$ ipython --no-banner

In [1]: import numpy as np

In [2]: np.set_printoptions(precision=4, suppress=True, linewidth=100, legacy="1.25")

In [3]: A = np.load("layer8.npy")

In [4]: A
Out[4]: 
array([[ -0.0789,  -3.577 ,  -0.4955],
       [  0.1041,   3.7826,  -2.0744],
       [  0.0497,   0.7474,  -0.0437],
       [  0.0603,  -0.5853,   2.2399],
       [  0.2359,  -5.3864,  -1.1754],
       [  0.3412,   3.6138,   0.5118],
       [  0.2268,   1.5382,   0.831 ],
       [  0.0737, -11.2616,   0.1263],
       [ -0.1621,  -2.9958,  -0.3852],
       [ -0.1107,   5.6827,  -1.2858],
       [ -0.0007,  -3.7665,   1.1561],
       [ -0.0136,  -6.1405,   0.7569],
       [  0.0715,  -5.4445,  -0.3074],
       [ -0.127 ,   3.9968,  -2.236 ],
       [  0.2536,   3.3235,   0.033 ],
       [ -0.1343,   9.9145,  -0.0268],
       [ -0.0034,  -2.6729,  -0.1166],
       [ -0.0119,  -4.0664,  -1.6342],
       [ -0.2118,   4.5215,  -1.0012],
       [  0.268 ,   1.1239,   0.6395],
       [ -0.2338,  12.0299,  -0.6256],
       [ -0.0905,   3.3448,   0.4996],
       [ -0.5576,  13.9072,  -1.3099],
       [ -0.2306,   2.2496,   0.7206]])

In [5]: # column 1 is much longer than the rest

In [6]: x = np.array([1, 1, 0])

In [7]: rhs = A @ x

In [8]: beta, lr = np.zeros(3), 1 / np.linalg.norm(A, 2) ** 2

In [9]: for i in range(8):
   ...:     beta -= lr * A.T @ (A @ beta - rhs)
   ...:     if i % 2 == 0: print(i, round(np.linalg.norm(A @ beta - rhs), 4))
   ...: 
0 0.947
2 0.9344
4 0.923
6 0.9126

In [10]: print(round(float(np.linalg.cond(A)), 4))
34.9671

In [11]: Xs = (A - A.mean(axis=0)) / A.std(axis=0)

In [12]: Xs.std(axis=0)
Out[12]: array([1., 1., 1.])

In [13]: beta = np.linalg.lstsq(np.delete(Xs, 1, axis=1), Xs[:, 1])[0]

In [14]: beta
Out[14]: array([-0.4342, -0.111 ])

In [15]: np.round(1 - np.var(Xs[:, 1] - np.delete(Xs, 1, axis=1) @ beta), 4)
Out[15]: 0.2304

In [16]: np.abs(beta).argmax()
Out[16]: 0

In [17]: dist = np.linalg.norm(A[:, None] - A[None], axis=-1)

In [18]: dist[:5, :5]
Out[18]: 
array([[0.    , 7.5293, 4.3498, 4.0561, 1.9584],
       [7.5293, 0.    , 3.6523, 6.1395, 9.2139],
       [4.3498, 3.6523, 0.    , 2.6441, 6.2401],
       [4.0561, 6.1395, 2.6441, 0.    , 5.8945],
       [1.9584, 9.2139, 6.2401, 5.8945, 0.    ]])

In [19]: dist.mean(axis=1).argmax()
Out[19]: 22

In [20]: np.linalg.matrix_rank(dist ** 2)
Out[20]: 5

In [21]: dist[12].round(6).argsort(kind="stable")[:4]
Out[21]: array([12,  4, 11,  0])

In [22]: np.unravel_index(dist.round(6).argmax(), dist.shape)
Out[22]: (7, 22)

In [23]: out = A / np.sqrt((A ** 2).mean(axis=1, keepdims=True))

In [24]: print(np.linalg.matrix_rank(A - A.mean(axis=1, keepdims=True)))
2

In [25]: np.linalg.norm(out, axis=1)
Out[25]: 
array([1.7321, 1.7321, 1.7321, 1.7321, 1.7321, 1.7321, 1.7321, 1.7321, 1.7321, 1.7321, 1.7321,
       1.7321, 1.7321, 1.7321, 1.7321, 1.7321, 1.7321, 1.7321, 1.7321, 1.7321, 1.7321, 1.7321,
       1.7321, 1.7321])

In [26]: out[11]
Out[26]: array([-0.0038, -1.719 ,  0.2119])

In [27]: arr = np.loadtxt("arr.csv", delimiter=",")

In [28]: arr
Out[28]: 
array([[0., 0., 0., 0.],
       [0., 0., 2., 0.],
       [0., 0., 0., 0.],
       [0., 0., 0., 0.]])

In [29]: np.einsum("ij,ji->", arr, arr)
Out[29]: 0.0

In [30]: round(np.linalg.det(arr.T), 4)
Out[30]: 0.0

In [31]: round(float(np.linalg.det(arr[::-1])), 4)
Out[31]: 0.0

In [32]: np.linalg.eigvals(arr)
Out[32]: array([0., 0., 0., 0.])

In [33]: np.poly(arr)
Out[33]: array([1., 0., 0., 0., 0.])

In [34]: print(np.allclose(arr[:-1].T @ np.linalg.lstsq(arr[:-1].T, arr[-1])[0], arr[-1]))
True

In [35]: np.unique(arr.round(6), axis=0).shape
Out[35]: (2, 4)

In [36]: arr @ np.linalg.pinv(arr) @ arr
Out[36]: 
array([[0., 0., 0., 0.],
       [0., 0., 2., 0.],
       [0., 0., 0., 0.],
       [0., 0., 0., 0.]])

In [37]: rank = np.linalg.matrix_rank(arr)

In [38]: rank
Out[38]: 1

In [39]: null = np.linalg.svd(arr)[2][rank:].T

In [40]: print([int(np.linalg.matrix_rank(arr[:i])) for i in range(1, len(arr) + 1)])
[0, 1, 1, 1]

In [41]: np.allclose(arr @ null, 0)
Out[41]: True

In [42]: [int(np.linalg.matrix_rank(arr[:, :j + 1])) for j in range(4)]
Out[42]: [0, 0, 1, 1]

In [43]: null.shape
Out[43]: (4, 3)

In [44]: null @ null.T
Out[44]: 
array([[1., 0., 0., 0.],
       [0., 1., 0., 0.],
       [0., 0., 0., 0.],
       [0., 0., 0., 1.]])

In [45]: [int(np.linalg.matrix_rank(np.delete(arr, i, axis=0))) for i in range(4)]
Out[45]: [1, 0, 1, 1]

In [46]: arr @ arr.T
Out[46]: 
array([[0., 0., 0., 0.],
       [0., 4., 0., 0.],
       [0., 0., 0., 0.],
       [0., 0., 0., 0.]])

In [47]: arr.T @ arr
Out[47]: 
array([[0., 0., 0., 0.],
       [0., 0., 0., 0.],
       [0., 0., 4., 0.],
       [0., 0., 0., 0.]])

In [48]: np.linalg.norm(arr, axis=0)
Out[48]: array([0., 0., 2., 0.])

In [49]: rng = np.random.default_rng(47027)

In [50]: labels = rng.permutation(4)

In [51]: labels
Out[51]: array([3, 2, 1, 0])

In [52]: out = arr[labels][:, labels]

In [53]: round(np.linalg.det(out), 4), np.round(np.linalg.det(arr[labels]), 4)
Out[53]: (0.0, 0.0)

In [54]: np.diag(out)
Out[54]: array([0., 0., 0., 0.])

In [55]: np.trace(out)
Out[55]: 0.0

In [56]: E = np.array([[29.0, 10.0, -5.0, 5.0],
    ...:     [10.0, 8.0, -2.0, 2.0],
    ...:     [-5.0, -2.0, 5.0, -1.0],
    ...:     [5.0, 2.0, -1.0, 5.0]])

In [57]: U, sv, VT = np.linalg.svd(arr)

In [58]: sv
Out[58]: array([2., 0., 0., 0.])

In [59]: out = U[:, :1] @ np.diag(sv[:1]) @ VT[:1]

In [60]: np.linalg.matrix_rank(out)
Out[60]: 1

In [61]: round(np.linalg.norm(arr - out) / np.linalg.norm(arr), 4)
Out[61]: 0.0

In [62]: r0 = np.array([1, 0, 0, 1])

In [63]: out = E + np.outer(r0, np.eye(4)[3])

In [64]: np.linalg.matrix_rank(out - E)
Out[64]: 1

In [65]: print(np.linalg.matrix_rank(np.linalg.inv(out) - np.linalg.inv(E), tol=1e-8))
1

In [66]: np.round(np.linalg.det(out) / np.linalg.det(E), 4), round(1 + np.linalg.solve(E, r0)[3], 4)
Out[66]: (1.2071, 1.2071)

In [67]: out
Out[67]: 
array([[29., 10., -5.,  6.],
       [10.,  8., -2.,  2.],
       [-5., -2.,  5., -1.],
       [ 5.,  2., -1.,  6.]])

In [68]: Q, evecs = np.linalg.qr(E[:, :2])[0], np.linalg.qr(E[:, 2:])[0]

In [69]: sv = np.linalg.svd(Q.T @ evecs, compute_uv=False)

In [70]: np.round(np.linalg.norm(Q @ Q.T - evecs @ evecs.T, 2), 4)
Out[70]: 1.0

In [71]: sv.round(4) + 0
Out[71]: array([0.9046, 0.    ])

In [72]: np.degrees(np.arccos(sv.clip(0, 1)))
Out[72]: array([25.2371, 90.    ])

In [73]: data = np.array([[2, 1, 1, 1], [2, 0, 0, 2], [0, 1, 1, 2]])

In [74]: data[2] = data[0]

In [75]: data
Out[75]: 
array([[2, 1, 1, 1],
       [2, 0, 0, 2],
       [2, 1, 1, 1]])

In [76]: r0, r1 = data[2], data[0]

In [77]: r0 @ r0
Out[77]: 7

In [78]: r0 @ r1
Out[78]: 7

In [79]: p = (r0 @ r1) / (r0 @ r0) * r0

In [80]: np.round(np.linalg.norm(r0 + r1) ** 2 + np.linalg.norm(r0 - r1) ** 2, 4)
Out[80]: 28.0

In [81]: r1 - p
Out[81]: array([0., 0., 0., 0.])

In [82]: p
Out[82]: array([2., 1., 1., 1.])

In [83]: U, sv, VT = np.linalg.svd(data)

In [84]: evecs = VT[:(sv > 1e-8).sum()]

In [85]: x = data[0] + -3 * data[2] + rng.integers(2) * np.eye(4)[3]

In [86]: print(x)
[-4. -2. -2. -1.]

In [87]: print(evecs.T @ evecs)
[[ 0.6  0.2  0.2  0.4]
 [ 0.2  0.4  0.4 -0.2]
 [ 0.2  0.4  0.4 -0.2]
 [ 0.4 -0.2 -0.2  0.6]]

In [88]: np.round(np.linalg.norm(x - evecs.T @ evecs @ x), 4)
Out[88]: 0.6325

In [89]: rank = np.linalg.matrix_rank(data)

In [90]: print(rank)
2

In [91]: null = np.linalg.svd(data)[2][rank:].T

In [92]: null.shape
Out[92]: (4, 2)

In [93]: [int(np.linalg.matrix_rank(np.delete(data, i, axis=0))) for i in range(3)]
Out[93]: [2, 1, 2]

In [94]: null @ null.T
Out[94]: 
array([[ 0.4, -0.2, -0.2, -0.4],
       [-0.2,  0.6, -0.4,  0.2],
       [-0.2, -0.4,  0.6,  0.2],
       [-0.4,  0.2,  0.2,  0.4]])

In [95]: [int(np.linalg.matrix_rank(data[:i])) for i in range(1, len(data) + 1)]
Out[95]: [1, 2, 2]

In [96]: out = data[0, 0] * data[1:] - np.outer(data[1:, 0], data[0])

In [97]: print(out)
[[ 0 -2 -2  2]
 [ 0  0  0  0]]

In [98]: np.flatnonzero(~out.round(6).any(axis=1))
Out[98]: array([1])

In [99]: rank = np.linalg.matrix_rank(out)

In [100]: rank
Out[100]: 1

In [101]: null = np.linalg.svd(out)[2][rank:].T

In [102]: np.round(out @ null, 4) + 0
Out[102]: 
array([[0., 0., 0.],
       [0., 0., 0.]])

In [103]: np.linalg.matrix_rank(out.T @ out), np.linalg.matrix_rank(out @ out.T)
Out[103]: (1, 1)

In [104]: [int(np.linalg.matrix_rank(out[:, :j + 1])) for j in range(4)]
Out[104]: [0, 1, 1, 1]

In [105]: np.round(null @ null.T, 4) + 0
Out[105]: 
array([[ 1.    ,  0.    ,  0.    ,  0.    ],
       [ 0.    ,  0.6667, -0.3333,  0.3333],
       [ 0.    , -0.3333,  0.6667,  0.3333],
       [ 0.    ,  0.3333,  0.3333,  0.6667]])

In [106]: [int(np.linalg.matrix_rank(np.delete(out, i, axis=0))) for i in range(2)]
Out[106]: [0, 1]

In [107]: out = np.array([[5, -3, -1, 0], [5, -4, 1, 1], [-2, -1, -4, 5], [4, 3, 0, 2]])

In [108]: W0 = out.T @ out

In [109]: W0
Out[109]: 
array([[ 70, -21,   8,   3],
       [-21,  35,   3,  -3],
       [  8,   3,  18, -19],
       [  3,  -3, -19,  30]])

In [110]: # symmetric, so the eigenvalues are real

In [111]: x = np.array([3, -7, -4, -3])

In [112]: rhs = W0 @ x

In [113]: rhs
Out[113]: array([ 316, -311,  -12,   16])

In [114]: print(np.linalg.solve(W0, rhs + W0[:, 3]))
[ 3. -7. -4. -2.]

In [115]: np.round(np.linalg.solve(W0.T, W0[1]), 4) + 0
Out[115]: array([0., 1., 0., 0.])

In [116]: x = np.array([3, -4, 0, 2])

In [117]: h = np.maximum(W0 @ x, 0)

In [118]: print(np.maximum(W0 @ (3 * x), 0))
[900   0   0 243]

In [119]: W0.T @ h
Out[119]: array([21243, -6543,   861,  3330])

In [120]: print(np.tanh(W0 @ x))
[ 1. -1. -1.  1.]

In [121]: print(W0 * (h > 1e-9)[:, None])
[[ 70 -21   8   3]
 [  0   0   0   0]
 [  0   0   0   0]
 [  3  -3 -19  30]]

In [122]: h
Out[122]: array([300,   0,   0,  81])

In [123]: vals, evecs = np.linalg.eigh(W0)

In [124]: np.linalg.eigvalsh(W0 + 5 * np.eye(4))
Out[124]: array([ 7.6509, 29.7465, 50.0873, 85.5154])

In [125]: np.round(evecs.T @ W0 @ evecs, 4) + 0
Out[125]: 
array([[ 2.6509,  0.    ,  0.    ,  0.    ],
       [ 0.    , 24.7465,  0.    ,  0.    ],
       [ 0.    ,  0.    , 45.0873,  0.    ],
       [ 0.    ,  0.    ,  0.    , 80.5154]])

In [126]: np.linalg.eigvalsh(W0 @ W0)
Out[126]: array([   7.0273,  612.3871, 2032.8636, 6482.7221])

In [127]: (vals > 1e-8).sum(), (vals < -1e-8).sum()
Out[127]: (4, 0)

In [128]: np.unique(vals.round(6) + 0, return_counts=True)[1]
Out[128]: array([1, 1, 1, 1])

In [129]: r0 = np.array([0, 1, 1, 1])

In [130]: m1 = -1 * np.eye(4) + np.outer(r0, r0)

In [131]: m1
Out[131]: 
array([[-1.,  0.,  0.,  0.],
       [ 0.,  0.,  1.,  1.],
       [ 0.,  1.,  0.,  1.],
       [ 0.,  1.,  1.,  0.]])

In [132]: # 2 groups of indices that never mix

In [133]: m1.reshape(2, -1)
Out[133]: 
array([[-1.,  0.,  0.,  0.,  0.,  0.,  1.,  1.],
       [ 0.,  1.,  0.,  1.,  0.,  1.,  1.,  0.]])

In [134]: m1.ravel(order="F")
Out[134]: array([-1.,  0.,  0.,  0.,  0.,  0.,  1.,  1.,  0.,  1.,  0.,  1.,  0.,  1.,  1.,  0.])

In [135]: blk = m1.reshape(4, 2, -1)

In [136]: np.einsum("ihd,ihd->ih", blk, blk)
Out[136]: 
array([[1., 0.],
       [0., 2.],
       [1., 1.],
       [1., 1.]])

In [137]: blk.shape
Out[137]: (4, 2, 2)

In [138]: blk[:, 0]
Out[138]: 
array([[-1.,  0.],
       [ 0.,  0.],
       [ 0.,  1.],
       [ 0.,  1.]])

In [139]: blk.sum(axis=1)
Out[139]: 
array([[-1.,  0.],
       [ 1.,  1.],
       [ 0.,  2.],
       [ 1.,  1.]])
